In [1]: import numpy as np

In [2]: from numpy import linalg as LA

In [3]: np.set_printoptions(precision=2, suppress=True, linewidth=100)

In [4]: tidy = lambda a: np.round(a, 2) + 0

In [5]: X = np.array([[7.9, 8.05, 3.83],
   ...:     [7.92, 8.1, 4.15],
   ...:     [1.97, 1.86, 1.09],
   ...:     [10.23, 10.01, 5.09],
   ...:     [9.9, 9.76, 5.12]])

In [6]: X
Out[6]: 
array([[ 7.9 ,  8.05,  3.83],
       [ 7.92,  8.1 ,  4.15],
       [ 1.97,  1.86,  1.09],
       [10.23, 10.01,  5.09],
       [ 9.9 ,  9.76,  5.12]])

In [7]: U, sig, Vt = LA.svd(X)

In [8]: np.argmax(sig[:-1] / (sig[1:] + 1e-6)) + 1
Out[8]: np.int64(1)

In [9]: tidy(sig)
Out[9]: array([27.31,  0.31,  0.21])

In [10]: A2 = U[:, :1] @ np.diag(sig[:1]) @ Vt[:1]

In [11]: LA.matrix_rank(X, rtol=0.05)
Out[11]: np.int64(1)

In [12]: tidy(np.abs(X - A2).max())
Out[12]: np.float64(0.19)

In [13]: tidy(LA.norm(X - A2, 2)), tidy(sig[1])
Out[13]: (np.float64(0.31), np.float64(0.31))

In [14]: gram = X.T @ X

In [15]: np.allclose(gram, gram.T)
Out[15]: True

In [16]: tidy(np.diag(gram))
Out[16]: array([331.68, 329.33,  85.2 ])

In [17]: tidy(LA.eigvalsh(gram)[::-1])
Out[17]: array([746.07,   0.1 ,   0.05])

In [18]: (X @ X.T).shape
Out[18]: (5, 5)

In [19]: A2 = np.c_[X[:, :2] @ np.array([[1, 3], [0, -3]]), np.array([1, 4, 0, 5, 5])]

In [20]: tidy(A2)
Out[20]: 
array([[ 7.9 , -0.45,  1.  ],
       [ 7.92, -0.54,  4.  ],
       [ 1.97,  0.33,  0.  ],
       [10.23,  0.66,  5.  ],
       [ 9.9 ,  0.42,  5.  ]])

In [21]: tidy(LA.norm(LA.qr(X)[0].T @ A2, axis=0) ** 2 / ((A2 ** 2).sum(axis=0) + 1e-12))
Out[21]: array([1.  , 1.  , 0.94])

In [22]: tidy(LA.norm(A2 - X @ LA.lstsq(X, A2)[0], axis=0))
Out[22]: array([0.  , 0.  , 2.03])

In [23]: tidy(LA.lstsq(X, A2[:, 0])[0])
Out[23]: array([1., 0., 0.])

In [24]: LA.matrix_rank(A2)
Out[24]: np.int64(3)

In [25]: M = np.load("case19.npy")

In [26]: M
Out[26]: 
array([[ 0,  1],
       [ 0, -2]])

In [27]: tidy(M @ LA.pinv(M) @ M)
Out[27]: 
array([[ 0.,  1.],
       [ 0., -2.]])

In [28]: tidy(np.trace(LA.pinv(M) @ M))
Out[28]: np.float64(1.0)

In [29]: E = np.load("a.npy")

In [30]: E
Out[30]: 
array([[ 0,  0,  1,  3],
       [ 0,  0, -1,  1],
       [ 0,  0,  0, -1],
       [ 0,  0,  0,  0]])

In [31]: U, sig, Vt = LA.svd(E)

In [32]: tidy(sig)
Out[32]: array([3.38, 1.26, 0.  , 0.  ])

In [33]: A2 = U[:, :2] @ np.diag(sig[:2]) @ Vt[:2]

In [34]: tidy(LA.norm(E - A2, 2)), tidy(sig[2])
Out[34]: (np.float64(0.0), np.float64(0.0))

In [35]: LA.matrix_rank(E, rtol=0.05)
Out[35]: np.int64(2)

In [36]: U, sig, Vt = LA.svd(E, full_matrices=False)

In [37]: tidy(U.T @ E @ Vt.T)
Out[37]: 
array([[3.38, 0.  , 0.  , 0.  ],
       [0.  , 1.26, 0.  , 0.  ],
       [0.  , 0.  , 0.  , 0.  ],
       [0.  , 0.  , 0.  , 0.  ]])

In [38]: tidy(U.T @ U)
Out[38]: 
array([[1., 0., 0., 0.],
       [0., 1., 0., 0.],
       [0., 0., 1., 0.],
       [0., 0., 0., 1.]])

In [39]: tidy(np.cumsum(sig ** 2) / np.sum(sig ** 2))
Out[39]: array([0.88, 1.  , 1.  , 1.  ])

In [40]: (sig > 1e-8).sum()
Out[40]: np.int64(2)

In [41]: np.allclose(U * sig @ Vt, E)
Out[41]: True

In [42]: tidy(sig)
Out[42]: array([3.38, 1.26, 0.  , 0.  ])

In [43]: tidy(np.abs(Vt[0]))
Out[43]: array([0.  , 0.  , 0.21, 0.98])

In [44]: np.abs(U[:, 0]).round(6).argmax()
Out[44]: np.int64(0)

In [45]: tidy(sig / sig[0])
Out[45]: array([1.  , 0.37, 0.  , 0.  ])

In [46]: A2 = np.array([[1, -1, 1], [2, -2, -3], [-2, 0, 1], [-1, 3, 1]])

In [47]: LA.matrix_rank(E @ A2)
Out[47]: np.int64(2)

In [48]: np.einsum("ij->j", E)
Out[48]: array([0, 0, 0, 3])

In [49]: np.einsum("ik,kj->ij", E, A2)
Out[49]: 
array([[-5,  9,  4],
       [ 1,  3,  0],
       [ 1, -3, -1],
       [ 0,  0,  0]])

In [50]: np.einsum("ij,ij->i", E, E)
Out[50]: array([10,  2,  1,  0])

In [51]: np.einsum("ik,kj->ji", E, A2)
Out[51]: 
array([[-5,  1,  1,  0],
       [ 9,  3, -3,  0],
       [ 4,  0, -1,  0]])

In [52]: np.vstack([E, A2.T]).shape
Out[52]: (7, 4)

In [53]: E @ A2
Out[53]: 
array([[-5,  9,  4],
       [ 1,  3,  0],
       [ 1, -3, -1],
       [ 0,  0,  0]])
